$ ipython --no-banner

In [1]: import numpy as np

In [2]: from numpy import linalg as LA

In [3]: np.set_printoptions(suppress=True, linewidth=120)

In [4]: feats = np.load("case12.npy")

In [5]: print(feats)
[[-1 -2 -2  2 -1  2 -3 -1  0  3  3 -2 -1]
 [-1 -2 -2  2 -1  2 -3 -1  0  3  3 -2 -1]
 [-2 -3 -3  1 -2  1 -4 -2 -1  2  2 -3 -2]
 [-1 -2 -2  2 -1  2 -3 -1  0  3  3 -2 -1]
 [-2 -3 -3  1 -2  1 -4 -2 -1  2  2 -3 -2]
 [-2 -3 -3  1 -2  1 -4 -2 -1  2  2 -3 -2]
 [-1 -2 -2  2 -1  2 -3 -1  0  3  3 -2 -1]
 [-2 -3 -3  1 -2  1 -4 -2 -1  2  2 -3 -2]
 [-1 -2 -2  2 -1  2 -3 -1  0  3  3 -2 -1]
 [ 1  0  0  4  1  4 -1  1  2  5  5  0  1]
 [ 1  0  0  4  1  4 -1  1  2  5  5  0  1]
 [ 0 -1 -1  3  0  3 -2  0  1  4  4 -1  0]]

In [6]: # null space of dimension 11

In [7]: print(LA.matrix_rank(feats, rtol=0.1))
2

In [8]: print(LA.cond(feats) > 100)
True

In [9]: np.argsort(-LA.norm(feats, axis=0).round(6), kind="stable")[:3]
Out[9]: array([ 9, 10,  6])

In [10]: arr = np.load("dump.npy")

In [11]: arr
Out[11]: 
array([[0, 1, 0, 0, 0, 0, 0, 0, 0, 0, 0],
       [0, 0, 0, 1, 0, 0, 0, 0, 0, 0, 0],
       [0, 0, 0, 0, 0, 0, 0, 0, 0, 0, 1],
       [0, 0, 0, 0, 0, 0, 0, 1, 0, 0, 0],
       [0, 0, 0, 0, 0, 1, 0, 0, 0, 0, 0],
       [0, 0, 0, 0, 1, 0, 0, 0, 0, 0, 0],
       [0, 0, 0, 0, 0, 0, 0, 0, 0, 1, 0],
       [0, 0, 1, 0, 0, 0, 0, 0, 0, 0, 0],
       [0, 0, 0, 0, 0, 0, 1, 0, 0, 0, 0],
       [1, 0, 0, 0, 0, 0, 0, 0, 0, 0, 0],
       [0, 0, 0, 0, 0, 0, 0, 0, 1, 0, 0]])

In [12]: A2 = arr / LA.norm(arr, axis=1, keepdims=True)

In [13]: G = A2 @ A2.T

In [14]: print((G - 2 * np.eye(11)).round(6).argmax(axis=1))
[1 0 0 0 0 0 0 0 0 0 0]

In [15]: np.round(LA.norm(A2, axis=1), 2)
Out[15]: array([1., 1., 1., 1., 1., 1., 1., 1., 1., 1., 1.])

In [16]: G[3]
Out[16]: array([0., 0., 0., 1., 0., 0., 0., 0., 0., 0., 0.])

In [17]: G
Out[17]: 
array([[1., 0., 0., 0., 0., 0., 0., 0., 0., 0., 0.],
       [0., 1., 0., 0., 0., 0., 0., 0., 0., 0., 0.],
       [0., 0., 1., 0., 0., 0., 0., 0., 0., 0., 0.],
       [0., 0., 0., 1., 0., 0., 0., 0., 0., 0., 0.],
       [0., 0., 0., 0., 1., 0., 0., 0., 0., 0., 0.],
       [0., 0., 0., 0., 0., 1., 0., 0., 0., 0., 0.],
       [0., 0., 0., 0., 0., 0., 1., 0., 0., 0., 0.],
       [0., 0., 0., 0., 0., 0., 0., 1., 0., 0., 0.],
       [0., 0., 0., 0., 0., 0., 0., 0., 1., 0., 0.],
       [0., 0., 0., 0., 0., 0., 0., 0., 0., 1., 0.],
       [0., 0., 0., 0., 0., 0., 0., 0., 0., 0., 1.]])

In [18]: np.argwhere(np.triu(np.abs(G) > 0.95, 1))
Out[18]: array([], shape=(0, 2), dtype=int64)

In [19]: A = np.loadtxt("mat.csv", delimiter=",")

In [20]: print(A)
[[ 1. -3.  0.  0.  0.  0.  0.  0.  0.  0.  0.  0.]
 [-3. -2. -3.  0.  0.  0.  0.  0.  0.  0.  0.  0.]
 [ 0. -3. -1. -3.  0.  0.  0.  0.  0.  0.  0.  0.]
 [ 0.  0. -3. -3. -3.  0.  0.  0.  0.  0.  0.  0.]
 [ 0.  0.  0. -3.  1. -3.  0.  0.  0.  0.  0.  0.]
 [ 0.  0.  0.  0. -3.  3. -3.  0.  0.  0.  0.  0.]
 [ 0.  0.  0.  0.  0. -3.  0. -3.  0.  0.  0.  0.]
 [ 0.  0.  0.  0.  0.  0. -3. -3. -3.  0.  0.  0.]
 [ 0.  0.  0.  0.  0.  0.  0. -3.  1. -3.  0.  0.]
 [ 0.  0.  0.  0.  0.  0.  0.  0. -3.  1. -3.  0.]
 [ 0.  0.  0.  0.  0.  0.  0.  0.  0. -3.  1. -3.]
 [ 0.  0.  0.  0.  0.  0.  0.  0.  0.  0. -3. -3.]]

In [21]: rng = np.random.default_rng(180)

In [22]: lab = rng.permutation(12)

In [23]: A2 = A[:, lab] * rng.choice([-1, 1], 12)

In [24]: A2
Out[24]: 
array([[-0.,  0.,  0., -0., -0., -3., -1., -0., -0., -0., -0.,  0.],
       [-0.,  0.,  0., -0.,  3., -2.,  3., -0., -0., -0., -0.,  0.],
       [-0.,  0.,  0., -0.,  1., -3., -0., -0., -0.,  3., -0.,  0.],
       [-0.,  0.,  0., -0.,  3.,  0., -0., -0.,  3.,  3., -0.,  0.],
       [-0.,  0.,  0., -0., -0.,  0., -0.,  3., -1.,  3., -0.,  0.],
       [-0.,  0.,  0., -0., -0.,  0., -0., -3.,  3., -0., -0., -3.],
       [-0.,  0.,  0., -0., -0.,  0., -0.,  3., -0., -0.,  3.,  0.],
       [-0., -3.,  0., -0., -0.,  0., -0., -0., -0., -0.,  3., -3.],
       [-0.,  1.,  0.,  3., -0.,  0., -0., -0., -0., -0.,  3.,  0.],
       [ 3., -3.,  0., -1., -0.,  0., -0., -0., -0., -0., -0.,  0.],
       [-1.,  0., -3.,  3., -0.,  0., -0., -0., -0., -0., -0.,  0.],
       [ 3.,  0., -3., -0., -0.,  0., -0., -0., -0., -0., -0.,  0.]])

In [25]: U, _, vt = LA.svd(A.T @ A2)

In [26]: print(np.round(U @ vt, 2) + 0)
[[ 0.  0.  0.  0.  0.  0. -1.  0.  0.  0.  0.  0.]
 [ 0.  0.  0.  0.  0.  1.  0.  0.  0.  0.  0.  0.]
 [ 0.  0.  0.  0. -1.  0.  0.  0.  0.  0.  0.  0.]
 [ 0.  0.  0.  0.  0.  0.  0.  0.  0. -1.  0.  0.]
 [ 0.  0.  0.  0.  0.  0.  0.  0. -1.  0.  0.  0.]
 [ 0.  0.  0.  0.  0.  0.  0. -1.  0.  0.  0.  0.]
 [ 0.  0.  0.  0.  0.  0.  0.  0.  0.  0.  0.  1.]
 [ 0.  0.  0.  0.  0.  0.  0.  0.  0.  0. -1.  0.]
 [ 0.  1.  0.  0.  0.  0.  0.  0.  0.  0.  0.  0.]
 [ 0.  0.  0. -1.  0.  0.  0.  0.  0.  0.  0.  0.]
 [-1.  0.  0.  0.  0.  0.  0.  0.  0.  0.  0.  0.]
 [ 0.  0.  1.  0.  0.  0.  0.  0.  0.  0.  0.  0.]]

In [27]: lab
Out[27]: array([10,  8, 11,  9,  2,  1,  0,  5,  4,  3,  7,  6])

In [28]: u = np.array([8, 7, 2, 7, 5, 8, 0, 9, 8, 8, 9, 2, 8, 5, 6, 9]) + 0.5

In [29]: E = np.eye(16) - 2 * np.outer(u, u) / (u @ u)

In [30]: print(E.round(2) + 0)
[[ 0.83 -0.15 -0.05 -0.15 -0.11 -0.17 -0.01 -0.19 -0.17 -0.17 -0.19 -0.05 -0.17 -0.11 -0.13 -0.19]
 [-0.15  0.87 -0.04 -0.13 -0.1  -0.15 -0.01 -0.17 -0.15 -0.15 -0.17 -0.04 -0.15 -0.1  -0.11 -0.17]
 [-0.05 -0.04  0.99 -0.04 -0.03 -0.05  0.   -0.06 -0.05 -0.05 -0.06 -0.01 -0.05 -0.03 -0.04 -0.06]
 [-0.15 -0.13 -0.04  0.87 -0.1  -0.15 -0.01 -0.17 -0.15 -0.15 -0.17 -0.04 -0.15 -0.1  -0.11 -0.17]
 [-0.11 -0.1  -0.03 -0.1   0.93 -0.11 -0.01 -0.12 -0.11 -0.11 -0.12 -0.03 -0.11 -0.07 -0.08 -0.12]
 [-0.17 -0.15 -0.05 -0.15 -0.11  0.83 -0.01 -0.19 -0.17 -0.17 -0.19 -0.05 -0.17 -0.11 -0.13 -0.19]
 [-0.01 -0.01  0.   -0.01 -0.01 -0.01  1.   -0.01 -0.01 -0.01 -0.01  0.   -0.01 -0.01 -0.01 -0.01]
 [-0.19 -0.17 -0.06 -0.17 -0.12 -0.19 -0.01  0.79 -0.19 -0.19 -0.21 -0.06 -0.19 -0.12 -0.14 -0.21]
 [-0.17 -0.15 -0.05 -0.15 -0.11 -0.17 -0.01 -0.19  0.83 -0.17 -0.19 -0.05 -0.17 -0.11 -0.13 -0.19]
 [-0.17 -0.15 -0.05 -0.15 -0.11 -0.17 -0.01 -0.19 -0.17  0.83 -0.19 -0.05 -0.17 -0.11 -0.13 -0.19]
 [-0.19 -0.17 -0.06 -0.17 -0.12 -0.19 -0.01 -0.21 -0.19 -0.19  0.79 -0.06 -0.19 -0.12 -0.14 -0.21]
 [-0.05 -0.04 -0.01 -0.04 -0.03 -0.05  0.   -0.06 -0.05 -0.05 -0.06  0.99 -0.05 -0.03 -0.04 -0.06]
 [-0.17 -0.15 -0.05 -0.15 -0.11 -0.17 -0.01 -0.19 -0.17 -0.17 -0.19 -0.05  0.83 -0.11 -0.13 -0.19]
 [-0.11 -0.1  -0.03 -0.1  -0.07 -0.11 -0.01 -0.12 -0.11 -0.11 -0.12 -0.03 -0.11  0.93 -0.08 -0.12]
 [-0.13 -0.11 -0.04 -0.11 -0.08 -0.13 -0.01 -0.14 -0.13 -0.13 -0.14 -0.04 -0.13 -0.08  0.9  -0.14]
 [-0.19 -0.17 -0.06 -0.17 -0.12 -0.19 -0.01 -0.21 -0.19 -0.19 -0.21 -0.06 -0.19 -0.12 -0.14  0.79]]

In [31]: x0 = np.array([3, 5, 7, -4, 2, 4, 7, 5, 8, 3, -1, -3, -5, 9, 4, -3])

In [32]: round(LA.det(E), 2)
Out[32]: np.float64(-1.0)

In [33]: np.round(E.T @ (E @ x0), 2)
Out[33]: array([ 3.,  5.,  7., -4.,  2.,  4.,  7.,  5.,  8.,  3., -1., -3., -5.,  9.,  4., -3.])

In [34]: np.round(np.sort(np.abs(np.degrees(np.angle(LA.eigvals(E))))), 2)
Out[34]: array([  0.,   0.,   0.,   0.,   0.,   0.,   0.,   0.,   0.,   0.,   0.,   0.,   0.,   0.,   0., 180.])

In [35]: X = np.loadtxt("data.csv", delimiter=",")

In [36]: X.round(2) + 0
Out[36]: 
array([[-0.25,  0.26,  0.16, -0.5 , -0.72,  0.04, -0.01,  0.27, -0.06],
       [ 0.16, -0.15,  0.11,  0.09,  0.07, -0.62,  0.23,  0.61, -0.34],
       [ 0.22, -0.18, -0.1 , -0.79,  0.46,  0.1 , -0.15,  0.18,  0.08],
       [-0.06, -0.67,  0.27,  0.09, -0.16,  0.26,  0.28,  0.23,  0.49],
       [ 0.37, -0.03,  0.02, -0.21, -0.11,  0.11,  0.73, -0.4 , -0.31],
       [-0.75,  0.19,  0.01, -0.13,  0.38, -0.13,  0.46, -0.03,  0.12],
       [ 0.22,  0.36,  0.86,  0.  ,  0.21, -0.02, -0.04, -0.06,  0.17],
       [-0.06, -0.31,  0.09, -0.21, -0.17, -0.68, -0.17, -0.53,  0.2 ],
       [ 0.34,  0.4 , -0.35,  0.02, -0.08, -0.22,  0.25,  0.15,  0.68]])

In [37]: # orthonormal columns

In [38]: np.round(LA.pinv(X), 2) + 0
Out[38]: 
array([[-0.25,  0.16,  0.22, -0.06,  0.37, -0.75,  0.22, -0.06,  0.34],
       [ 0.26, -0.15, -0.18, -0.67, -0.03,  0.19,  0.36, -0.31,  0.4 ],
       [ 0.16,  0.11, -0.1 ,  0.27,  0.02,  0.01,  0.86,  0.09, -0.35],
       [-0.5 ,  0.09, -0.79,  0.09, -0.21, -0.13,  0.  , -0.21,  0.02],
       [-0.72,  0.07,  0.46, -0.16, -0.11,  0.38,  0.21, -0.17, -0.08],
       [ 0.04, -0.62,  0.1 ,  0.26,  0.11, -0.13, -0.02, -0.68, -0.22],
       [-0.01,  0.23, -0.15,  0.28,  0.73,  0.46, -0.04, -0.17,  0.25],
       [ 0.27,  0.61,  0.18,  0.23, -0.4 , -0.03, -0.06, -0.53,  0.15],
       [-0.06, -0.34,  0.08,  0.49, -0.31,  0.12,  0.17,  0.2 ,  0.68]])

In [39]: np.round(X.T @ X, 2) + 0
Out[39]: 
array([[1., 0., 0., 0., 0., 0., 0., 0., 0.],
       [0., 1., 0., 0., 0., 0., 0., 0., 0.],
       [0., 0., 1., 0., 0., 0., 0., 0., 0.],
       [0., 0., 0., 1., 0., 0., 0., 0., 0.],
       [0., 0., 0., 0., 1., 0., 0., 0., 0.],
       [0., 0., 0., 0., 0., 1., 0., 0., 0.],
       [0., 0., 0., 0., 0., 0., 1., 0., 0.],
       [0., 0., 0., 0., 0., 0., 0., 1., 0.],
       [0., 0., 0., 0., 0., 0., 0., 0., 1.]])

In [40]: np.round(LA.norm(X, axis=0), 2)
Out[40]: array([1., 1., 1., 1., 1., 1., 1., 1., 1.])

In [41]: np.round(X @ X.T, 2) + 0
Out[41]: 
array([[1., 0., 0., 0., 0., 0., 0., 0., 0.],
       [0., 1., 0., 0., 0., 0., 0., 0., 0.],
       [0., 0., 1., 0., 0., 0., 0., 0., 0.],
       [0., 0., 0., 1., 0., 0., 0., 0., 0.],
       [0., 0., 0., 0., 1., 0., 0., 0., 0.],
       [0., 0., 0., 0., 0., 1., 0., 0., 0.],
       [0., 0., 0., 0., 0., 0., 1., 0., 0.],
       [0., 0., 0., 0., 0., 0., 0., 1., 0.],
       [0., 0., 0., 0., 0., 0., 0., 0., 1.]])

In [42]: np.round(X[:, 6] @ X[:, 8], 2)
Out[42]: np.float64(0.0)
